$ python -q
>>> import numpy as np
>>> np.set_printoptions(precision=2, suppress=True, linewidth=160, legacy="1.25")
>>> def tidy(a):
...     return np.round(a, 2) + 0
... 
>>> F = np.load("w.npy")
>>> F
array([[ 5, -7],
       [ 5, -7],
       [ 3, -9],
       [ 5, -7]])
>>> hat = F @ np.linalg.solve(F.T @ F, F.T)
>>> tidy((np.eye(4) - hat) @ F)
array([[0., 0.],
       [0., 0.],
       [0., 0.],
       [0., 0.]])
>>> tidy(np.linalg.eigvalsh(hat))
array([0., 0., 1., 1.])
>>> np.linalg.matrix_rank(np.eye(4) - hat)
2
>>> tidy(hat)
array([[0.33, 0.33, 0.  , 0.33],
       [0.33, 0.33, 0.  , 0.33],
       [0.  , 0.  , 1.  , 0.  ],
       [0.33, 0.33, 0.  , 0.33]])
>>> Y = np.c_[F[:, :1] @ np.array([[0]]), np.array([2, 3, -2, -2])]
>>> Y
array([[ 0,  2],
       [ 0,  3],
       [ 0, -2],
       [ 0, -2]])
>>> np.linalg.matrix_rank(np.c_[F, Y])
3
>>> tidy(np.linalg.norm(np.linalg.qr(F)[0].T @ Y, axis=0) ** 2 / ((Y ** 2).sum(axis=0) + 1e-12))
array([0.  , 0.33])
>>> tidy(np.linalg.lstsq(F, Y[:, 0])[0])
array([0., 0.])
>>> tidy(np.linalg.norm(Y - F @ np.linalg.lstsq(F, Y)[0], axis=0))
array([0.  , 3.74])
>>> np.linalg.matrix_rank(Y)
1
>>> vec = np.array([-2, -1])
>>> h = np.maximum(Y @ vec, 0)
>>> Y.T @ h
array([ 0, -8])
>>> tidy(np.tanh(Y @ vec))
array([-0.96, -1.  ,  0.96,  0.96])
>>> A = np.array([[0, 0, 1, 1], [0, 0, 0, 0], [1, 0, 0, 1], [1, 0, 1, 0]])
>>> tidy(np.linalg.det(A.T))
0.0
>>> np.einsum("ij,ji->", A, A)
6
>>> np.einsum("ii->", A)
0
>>> tidy(np.linalg.eigvals(A))
array([-1.,  2., -1.,  0.])
>>> [round(float(np.linalg.det(A[:i, :i])), 2) + 0 for i in range(1, 5)]
[0.0, 0.0, 0.0, 0.0]
>>> np.all(np.linalg.eigvalsh(A) > 0)
False
>>> X = np.load("run15.npy")
>>> X
array([[ 1.7 , -0.2 ,  0.2 ,  0.3 ],
       [ 1.65, -0.2 ,  0.19,  0.23],
       [ 0.8 , -0.2 ,  1.  , -0.6 ]])
>>> theta = np.radians(180)
>>> r_ = np.eye(4)
>>> r_[1, 1] = r_[2, 2] = np.cos(theta)
>>> r_[1, 2], r_[2, 1] = -np.sin(theta), np.sin(theta)
>>> tidy(r_)
array([[ 1.,  0.,  0.,  0.],
       [ 0., -1.,  0.,  0.],
       [ 0.,  0., -1.,  0.],
       [ 0.,  0.,  0.,  1.]])
>>> Y = X @ r_.T
>>> tidy(np.linalg.svd(X, compute_uv=False)), tidy(np.linalg.svd(Y, compute_uv=False))
(array([2.6 , 1.09, 0.04]), array([2.6 , 1.09, 0.04]))
>>> np.abs(Y - X).max(axis=0)
array([0. , 0.4, 2. , 0. ])
>>> tidy(Y)
array([[ 1.7 ,  0.2 , -0.2 ,  0.3 ],
       [ 1.65,  0.2 , -0.19,  0.23],
       [ 0.8 ,  0.2 , -1.  , -0.6 ]])
>>> np.allclose(X @ X.T, Y @ Y.T)
True
>>> vec = np.array([-2, 0, 3, -2])
>>> tidy(X @ (2 * vec))
array([-6.8 , -6.38,  5.2 ])
>>> tidy(np.einsum("ij,j->i", X, vec))
array([-3.4 , -3.19,  2.6 ])
>>> print(tidy(X * vec))
[[-3.4   0.    0.6  -0.6 ]
 [-3.3   0.    0.57 -0.46]
 [-1.6   0.    3.    1.2 ]]
>>> print(tidy(X @ vec))
[-3.4  -3.19  2.6 ]
>>> m1 = np.loadtxt("a.csv", delimiter=",")
>>> tidy(m1)
array([[-0.76, -0.48,  0.44],
       [ 0.59, -0.25,  0.76],
       [-0.25,  0.84,  0.47]])
>>> vec = np.array([2, 2, 0])
>>> 3 - np.linalg.matrix_rank(m1 - np.eye(3), tol=1e-8)
1
>>> tidy(m1.T @ (m1 @ vec))
array([2., 2., 0.])
>>> tidy(np.sort(np.abs(np.degrees(np.angle(np.linalg.eigvals(m1))))))
array([  0.  , 140.36, 140.36])
>>> tidy(np.linalg.det(m1))
1.0
>>> tidy(np.linalg.norm(vec)), tidy(np.linalg.norm(m1 @ vec))
(2.83, 2.83)
>>> tidy(np.linalg.inv(m1))
array([[-0.76,  0.59, -0.25],
       [-0.48, -0.25,  0.84],
       [ 0.44,  0.76,  0.47]])
>>> E = np.load("test10.npy")
>>> tidy(E)
array([[-0.04,  1.96, -1.27,  9.72],
       [-2.51,  8.95, -3.46,  1.27],
       [ 2.6 , -9.03,  3.42, -0.12],
       [ 0.06, -2.03,  1.29, -9.7 ],
       [ 2.59, -9.03,  3.43, -0.25],
       [-2.65,  8.99, -3.35, -1.  ],
       [ 1.68, -7.  ,  2.99, -6.27],
       [ 2.12, -5.96,  1.85,  7.52],
       [ 0.98, -4.95,  2.32, -8.32],
       [-1.31,  2.78, -0.54, -9.5 ],
       [-2.03,  7.92, -3.25,  4.76]])
>>> labels = E[:, 3] > np.median(E[:, 3])
>>> u = E[labels].mean(axis=0) - E[~labels].mean(axis=0)
>>> tidy(u)
array([-0.2 ,  2.64, -1.57, 10.47])
>>> ((E - E.mean(axis=0)) @ u > 0).astype(int)
array([1, 1, 0, 0, 0, 1, 0, 1, 0, 0, 1])
>>> tidy((((E - E.mean(axis=0)) @ u > 0) == labels).mean())
0.82
>>> U, sv, Vt = np.linalg.svd(E)
>>> evecs = Vt[:(sv > 1e-8).sum()]
>>> rng = np.random.default_rng(68662)
>>> vec = E[2] + 2 * E[3] + rng.integers(2) * np.eye(4)[2]
>>> tidy(vec)
array([  2.72, -13.1 ,   7.01, -19.53])
>>> tidy(np.diag(evecs.T @ evecs))
array([0.07, 0.82, 0.12, 0.99])
>>> np.allclose(evecs.T @ evecs @ vec, vec)
False
>>> tidy(np.linalg.norm(vec - evecs.T @ evecs @ vec))
0.94
>>> cent = E[[2, 7]].astype(float)
>>> for _ in range(4):
...     labels = np.linalg.norm(E[:, None] - cent, axis=-1).argmin(axis=1)
...     cent = np.array([E[labels == j].mean(axis=0) for j in range(2)])
... 
>>> labels
array([1, 1, 0, 0, 0, 1, 0, 1, 0, 0, 1])
>>> print(np.abs(cent[1] - cent[0]).argmax())
3
>>> np.bincount(labels)
array([6, 5])
>>> print(tidy(cent))
[[ 1.1  -4.88  2.15 -5.69]
 [-1.02  4.37 -1.9   4.46]]
>>> tidy(cent[1] - cent[0])
array([-2.12,  9.25, -4.05, 10.15])
>>> cov = E.T @ E
>>> tidy(np.diag(cov))
array([ 40.87, 511.2 ,  78.49, 469.45])
>>> np.trace(cov), tidy((E ** 2).sum())
(1100.0, 1100.0)
>>> np.allclose(cov, cov.T)
True
>>> def softmax(z):
...     e = np.exp(z - z.max(axis=-1, keepdims=True))
...     return e / e.sum(axis=-1, keepdims=True)
... 
>>> tidy(softmax(E[6]))
array([0.21, 0.  , 0.79, 0.  ])
>>> tidy(softmax(E[6] + 3))
array([0.21, 0.  , 0.79, 0.  ])
>>> att = E @ E.T / np.sqrt(4)
>>> tidy(softmax(att + np.triu(np.full(att.shape, -np.inf), 1)))
array([[1.  , 0.  , 0.  , 0.  , 0.  , 0.  , 0.  , 0.  , 0.  , 0.  , 0.  ],
       [0.  , 1.  , 0.  , 0.  , 0.  , 0.  , 0.  , 0.  , 0.  , 0.  , 0.  ],
       [0.  , 0.  , 1.  , 0.  , 0.  , 0.  , 0.  , 0.  , 0.  , 0.  , 0.  ],
       [0.  , 0.  , 0.  , 1.  , 0.  , 0.  , 0.  , 0.  , 0.  , 0.  , 0.  ],
       [0.  , 0.  , 0.5 , 0.  , 0.5 , 0.  , 0.  , 0.  , 0.  , 0.  , 0.  ],
       [0.  , 0.21, 0.  , 0.  , 0.  , 0.79, 0.  , 0.  , 0.  , 0.  , 0.  ],
       [0.  , 0.  , 0.  , 0.  , 0.  , 0.  , 1.  , 0.  , 0.  , 0.  , 0.  ],
       [0.  , 0.  , 0.  , 0.  , 0.  , 0.  , 0.  , 1.  , 0.  , 0.  , 0.  ],
       [0.  , 0.  , 0.  , 0.04, 0.  , 0.  , 0.08, 0.  , 0.88, 0.  , 0.  ],
       [0.  , 0.  , 0.  , 0.  , 0.  , 0.  , 0.  , 0.  , 0.  , 1.  , 0.  ],
       [0.  , 0.03, 0.  , 0.  , 0.  , 0.  , 0.  , 0.  , 0.  , 0.  , 0.97]])
>>> tidy(softmax(att))
array([[1.  , 0.  , 0.  , 0.  , 0.  , 0.  , 0.  , 0.  , 0.  , 0.  , 0.  ],
       [0.  , 0.77, 0.  , 0.  , 0.  , 0.21, 0.  , 0.  , 0.  , 0.  , 0.03],
       [0.  , 0.  , 0.5 , 0.  , 0.5 , 0.  , 0.  , 0.  , 0.  , 0.  , 0.  ],
       [0.  , 0.  , 0.  , 0.95, 0.  , 0.  , 0.  , 0.  , 0.04, 0.  , 0.  ],
       [0.  , 0.  , 0.5 , 0.  , 0.5 , 0.  , 0.  , 0.  , 0.  , 0.  , 0.  ],
       [0.  , 0.21, 0.  , 0.  , 0.  , 0.79, 0.  , 0.  , 0.  , 0.  , 0.  ],
       [0.  , 0.  , 0.  , 0.  , 0.  , 0.  , 0.91, 0.  , 0.09, 0.  , 0.  ],
       [0.  , 0.  , 0.  , 0.  , 0.  , 0.  , 0.  , 1.  , 0.  , 0.  , 0.  ],
       [0.  , 0.  , 0.  , 0.04, 0.  , 0.  , 0.08, 0.  , 0.88, 0.  , 0.  ],
       [0.  , 0.  , 0.  , 0.  , 0.  , 0.  , 0.  , 0.  , 0.  , 1.  , 0.  ],
       [0.  , 0.03, 0.  , 0.  , 0.  , 0.  , 0.  , 0.  , 0.  , 0.  , 0.97]])
>>> softmax(att).round(6).argmax(axis=1)
array([ 0,  1,  2,  3,  4,  5,  6,  7,  8,  9, 10])
>>> arr = np.array([[5.0, 1.0, 1.0, 1.0, 1.0],
...     [1.0, 5.0, 1.0, 1.0, 1.0],
...     [1.0, 1.0, 5.0, 1.0, 1.0],
...     [1.0, 1.0, 1.0, 5.0, 1.0],
...     [1.0, 1.0, 1.0, 1.0, 5.0]])
>>> vals, evecs = np.linalg.eigh(arr)
>>> np.abs(evecs[:, -1]).round(6).argmax()
0
>>> (vals > 1e-8).sum(), (vals < -1e-8).sum()
(5, 0)
>>> tidy(np.abs(evecs[:, -1]))
array([0.45, 0.45, 0.45, 0.45, 0.45])
>>> tidy(evecs.T @ evecs)
array([[1., 0., 0., 0., 0.],
       [0., 1., 0., 0., 0.],
       [0., 0., 1., 0., 0.],
       [0., 0., 0., 1., 0.],
       [0., 0., 0., 0., 1.]])
>>> vals.sum(), np.trace(arr)
(25.0, 25.0)
>>> w1 = np.array([[0, 2, 0], [1, -2, -2], [0, -2, 2], [-2, 1, 1], [-1, -1, -2]])
>>> b = np.array([0, 1, 2])
>>> act = np.maximum(arr @ w1 + b, 0)
>>> (act > 0).mean(axis=0)
array([0.2, 0.4, 0.6])
>>> act
array([[0., 7., 1.],
       [2., 0., 0.],
       [0., 0., 9.],
       [0., 3., 5.],
       [0., 0., 0.]])
>>> print((act > 0).astype(int))
[[0 1 1]
 [1 0 0]
 [0 0 1]
 [0 1 1]
 [0 0 0]]
>>> np.linalg.matrix_rank(act)
3
>>> cent = np.array([[-3, 1, 0], [3, -3, 2], [-3, -1, 3]])
>>> w1 @ cent
array([[  6,  -6,   4],
       [ -3,   9, -10],
       [-12,   4,   2],
       [  6,  -6,   5],
       [  6,   4,  -8]])
>>> act @ cent
array([[ 18., -22.,  17.],
       [ -6.,   2.,   0.],
       [-27.,  -9.,  27.],
       [ -6., -14.,  21.],
       [  0.,   0.,   0.]])
>>> theta = np.radians(45)
>>> r_ = np.eye(5)
>>> r_[2, 2] = r_[1, 1] = np.cos(theta)
>>> r_[2, 1], r_[1, 2] = -np.sin(theta), np.sin(theta)
>>> tidy(r_)
array([[ 1.  ,  0.  ,  0.  ,  0.  ,  0.  ],
       [ 0.  ,  0.71,  0.71,  0.  ,  0.  ],
       [ 0.  , -0.71,  0.71,  0.  ,  0.  ],
       [ 0.  ,  0.  ,  0.  ,  1.  ,  0.  ],
       [ 0.  ,  0.  ,  0.  ,  0.  ,  1.  ]])
>>> Y = arr @ r_.T
>>> tidy(np.abs(Y - arr).max(axis=0))
array([0.  , 3.24, 3.83, 0.  , 0.  ])
>>> print(np.allclose(arr @ arr.T, Y @ Y.T))
True
>>> tidy(np.linalg.det(r_)), tidy(np.trace(r_))
(1.0, 4.41)
>>> tidy(np.linalg.eigvals(r_).sum().real)
4.41
>>> W0 = np.array([[0, 1, 1, 0], [1, 0, 0, 1], [1, 0, 0, 1], [0, 1, 1, 0]])
>>> W0
array([[0, 1, 1, 0],
       [1, 0, 0, 1],
       [1, 0, 0, 1],
       [0, 1, 1, 0]])
>>> [round(float(x), 2) for x in np.linalg.svd(W0, compute_uv=False)[:3]]
[2.0, 2.0, 0.0]
>>> feats = np.array([[-0.3, 2.5, 4.59, 11.51],
...     [1.07, 4.55, 4.29, 9.77],
...     [0.15, 5.13, 3.91, 9.52],
...     [-1.7, 4.5, 4.84, 9.19],
...     [-0.52, 5.78, 5.14, 9.18],
...     [0.13, 4.93, 4.29, 10.44],
...     [0.27, 4.42, 5.21, 9.95],
...     [-0.27, 4.55, 6.0, 9.59],
...     [-0.54, 4.82, 5.12, 8.22],
...     [-0.97, 6.04, 5.31, 12.18],
...     [0.48, 4.39, 3.84, 10.18],
...     [-0.3, 5.87, 5.92, 11.29],
...     [1.01, 3.63, 6.24, 10.62],
...     [-0.15, 6.75, 5.47, 10.78]])
>>> feats
array([[-0.3 ,  2.5 ,  4.59, 11.51],
       [ 1.07,  4.55,  4.29,  9.77],
       [ 0.15,  5.13,  3.91,  9.52],
       [-1.7 ,  4.5 ,  4.84,  9.19],
       [-0.52,  5.78,  5.14,  9.18],
       [ 0.13,  4.93,  4.29, 10.44],
       [ 0.27,  4.42,  5.21,  9.95],
       [-0.27,  4.55,  6.  ,  9.59],
       [-0.54,  4.82,  5.12,  8.22],
       [-0.97,  6.04,  5.31, 12.18],
       [ 0.48,  4.39,  3.84, 10.18],
       [-0.3 ,  5.87,  5.92, 11.29],
       [ 1.01,  3.63,  6.24, 10.62],
       [-0.15,  6.75,  5.47, 10.78]])
>>> dist = np.linalg.norm(feats[:, None] - feats[None], axis=-1)
>>> tidy(dist[:5, :5])
array([[0.  , 3.03, 3.4 , 3.38, 4.07],
       [3.03, 0.  , 1.18, 2.88, 2.26],
       [3.4 , 1.18, 0.  , 2.19, 1.58],
       [3.38, 2.88, 2.19, 0.  , 1.77],
       [4.07, 2.26, 1.58, 1.77, 0.  ]])
>>> np.linalg.matrix_rank(dist ** 2)
6
